$ ipython --no-banner

In [1]: import numpy as np

In [2]: np.set_printoptions(suppress=True, linewidth=140)

In [3]: rnd = lambda a: np.round(a, 3) + 0

In [4]: data = np.loadtxt("sample7.csv", delimiter=",")

In [5]: data
Out[5]: 
array([[1., 4., 0.],
       [0., 1., 0.],
       [0., 0., 1.]])

In [6]: f = np.array([1, 1, 3])

In [7]: A2 = data + np.outer(f, np.eye(3)[0])

In [8]: np.linalg.matrix_rank(A2 - data)
Out[8]: np.int64(1)

In [9]: A2
Out[9]: 
array([[2., 4., 0.],
       [1., 1., 0.],
       [3., 0., 1.]])

In [10]: rnd(np.linalg.det(A2) / np.linalg.det(data)), rnd(1 + np.linalg.solve(data, f)[0])
Out[10]: (np.float64(-2.0), np.float64(-2.0))

In [11]: O, Rm = np.linalg.qr(data)

In [12]: O @ Rm
Out[12]: 
array([[1., 4., 0.],
       [0., 1., 0.],
       [0., 0., 1.]])

In [13]: abs(Rm[0, 0]), rnd(np.linalg.norm(data[:, 0]))
Out[13]: (np.float64(1.0), np.float64(1.0))

In [14]: O.shape, Rm.shape
Out[14]: ((3, 3), (3, 3))

In [15]: Rm
Out[15]: 
array([[1., 4., 0.],
       [0., 1., 0.],
       [0., 0., 1.]])

In [16]: np.trace(O @ O.T)
Out[16]: np.float64(3.0)

In [17]: A2 = np.array([[-3, 1, 1], [3, 2, 3], [-1, -3, 2]])

In [18]: arr = A2.T @ A2

In [19]: arr
Out[19]: 
array([[19,  6,  4],
       [ 6, 14,  1],
       [ 4,  1, 14]])

In [20]: ev, evecs = np.linalg.eigh(arr)

In [21]: rnd(np.linalg.eigvalsh(arr @ arr))
Out[21]: array([ 89.15 , 171.56 , 598.289])

In [22]: rnd(evecs @ np.diag(ev) @ evecs.T)
Out[22]: 
array([[19.,  6.,  4.],
       [ 6., 14.,  1.],
       [ 4.,  1., 14.]])

In [23]: rnd(evecs.T @ evecs)
Out[23]: 
array([[1., 0., 0.],
       [0., 1., 0.],
       [0., 0., 1.]])

In [24]: np.unique(ev.round(6) + 0, return_counts=True)[1]
Out[24]: array([1, 1, 1])

In [25]: ev.sum(), np.trace(arr)
Out[25]: (np.float64(47.0), np.int64(47))

In [26]: rnd(np.linalg.eigvals(arr))
Out[26]: array([24.46 ,  9.442, 13.098])

In [27]: rnd(np.linalg.det(arr.T))
Out[27]: np.float64(3025.0)

In [28]: np.einsum("ij,ji->", arr, arr)
Out[28]: np.int64(859)

In [29]: rnd(np.linalg.eigvals(arr).sum().real)
Out[29]: np.float64(47.0)

In [30]: low = np.linalg.cholesky(arr)

In [31]: rnd(low)
Out[31]: 
array([[ 4.359,  0.   ,  0.   ],
       [ 1.376,  3.479,  0.   ],
       [ 0.918, -0.076,  3.627]])

In [32]: np.linalg.eigvalsh(arr).min() > 0
Out[32]: np.True_

In [33]: rnd(np.diag(low) ** 2)
Out[33]: array([19.   , 12.105, 13.152])

In [34]: rnd(np.prod(np.diag(low)) ** 2), rnd(np.linalg.det(arr))
Out[34]: (np.float64(3025.0), np.float64(3025.0))

In [35]: rnd(np.linalg.eigvals(low))
Out[35]: array([3.627, 3.479, 4.359])

In [36]: rnd(np.poly(low))
Out[36]: array([  1.   , -11.465,  43.592, -55.   ])

In [37]: rnd(np.linalg.det(low[::-1]))
Out[37]: np.float64(-55.0)

In [38]: rnd(np.linalg.eigvals(low).sum().real)
Out[38]: np.float64(11.465)

In [39]: rnd(np.linalg.det(low.T))
Out[39]: np.float64(55.0)

In [40]: Uu, s, VT = np.linalg.svd(arr, full_matrices=False)

In [41]: rnd(s)
Out[41]: array([24.46 , 13.098,  9.442])

In [42]: Uu.shape, s.shape, VT.shape
Out[42]: ((3, 3), (3,), (3, 3))

In [43]: (s > 1e-8).sum()
Out[43]: np.int64(3)

In [44]: rnd(VT @ VT.T)
Out[44]: 
array([[1., 0., 0.],
       [0., 1., 0.],
       [0., 0., 1.]])

In [45]: rnd(np.sqrt((s ** 2).sum())), rnd(np.linalg.norm(arr))
Out[45]: (np.float64(29.309), np.float64(29.309))

In [46]: s = 5 * 0.2 ** np.arange(3)

In [47]: rng = np.random.default_rng(7709)

In [48]: K = rng.normal(size=(19, 3)) * rng.permutation(s)

In [49]: rnd(K)
Out[49]: 
array([[ -1.481,   0.022,  -1.582],
       [ -7.157,  -0.047,   0.387],
       [  2.365,   0.105,  -0.219],
       [ -0.711,  -0.096,   0.641],
       [  0.962,   0.419,  -2.059],
       [  0.347,   0.089,   0.597],
       [  3.497,  -0.144,   0.383],
       [  3.112,  -0.257,   1.813],
       [ -3.65 ,   0.016,  -0.03 ],
       [ -4.771,   0.24 ,  -0.525],
       [ -1.428,  -0.126,  -0.346],
       [-14.666,   0.029,   0.589],
       [ -2.206,   0.261,   1.312],
       [  0.215,  -0.075,   0.369],
       [  1.265,  -0.254,  -0.214],
       [  0.224,  -0.398,   0.909],
       [  4.325,   0.191,   0.454],
       [  0.681,  -0.02 ,   0.798],
       [  3.35 ,   0.023,   1.222]])

In [50]: proj = K @ np.linalg.solve(K.T @ K, K.T)

In [51]: np.linalg.matrix_rank(np.eye(19) - proj)
Out[51]: np.int64(16)

In [52]: rnd(proj @ K[:, 0])
Out[52]: 
array([ -1.481,  -7.157,   2.365,  -0.711,   0.962,   0.347,   3.497,   3.112,  -3.65 ,  -4.771,  -1.428, -14.666,  -2.206,   0.215,
         1.265,   0.224,   4.325,   0.681,   3.35 ])
